$ python -q
>>> import numpy as np
>>> np.set_printoptions(precision=3, suppress=True, linewidth=160, legacy="1.25")
>>> q, _ = np.linalg.qr(np.array([[-0.8, -1.5], [-1.1, -0.1], [-0.7, 1.1], [0.2, 1.0]]))
>>> mat = q @ q.T
>>> print(mat)
[[ 0.638  0.298 -0.154 -0.344]
 [ 0.298  0.522  0.399 -0.039]
 [-0.154  0.399  0.615  0.233]
 [-0.344 -0.039  0.233  0.224]]
>>> G = mat.T @ mat
>>> np.diag(G)
array([0.638, 0.522, 0.615, 0.224])
>>> G
array([[ 0.638,  0.298, -0.154, -0.344],
       [ 0.298,  0.522,  0.399, -0.039],
       [-0.154,  0.399,  0.615,  0.233],
       [-0.344, -0.039,  0.233,  0.224]])
>>> np.round(np.linalg.eigvalsh(G)[::-1], 3) + 0
array([1., 1., 0., 0.])
>>> round(float(np.linalg.det(2 * G)), 3), round(float(np.linalg.det(G)), 3)
(-0.0, -0.0)
>>> np.kron(np.eye(2, dtype=int), G)
array([[ 0.638,  0.298, -0.154, -0.344,  0.   ,  0.   , -0.   , -0.   ],
       [ 0.298,  0.522,  0.399, -0.039,  0.   ,  0.   ,  0.   , -0.   ],
       [-0.154,  0.399,  0.615,  0.233, -0.   ,  0.   ,  0.   ,  0.   ],
       [-0.344, -0.039,  0.233,  0.224, -0.   , -0.   ,  0.   ,  0.   ],
       [ 0.   ,  0.   , -0.   , -0.   ,  0.638,  0.298, -0.154, -0.344],
       [ 0.   ,  0.   ,  0.   , -0.   ,  0.298,  0.522,  0.399, -0.039],
       [-0.   ,  0.   ,  0.   ,  0.   , -0.154,  0.399,  0.615,  0.233],
       [-0.   , -0.   ,  0.   ,  0.   , -0.344, -0.039,  0.233,  0.224]])
>>> print(np.round(np.einsum("ij,ji->", G, G), 3))
2.0
>>> np.round(np.linalg.eigvals(G), 3) + 0
array([1., 1., 0., 0.])
>>> print(np.round(np.linalg.det(G[::-1]), 3))
-0.0
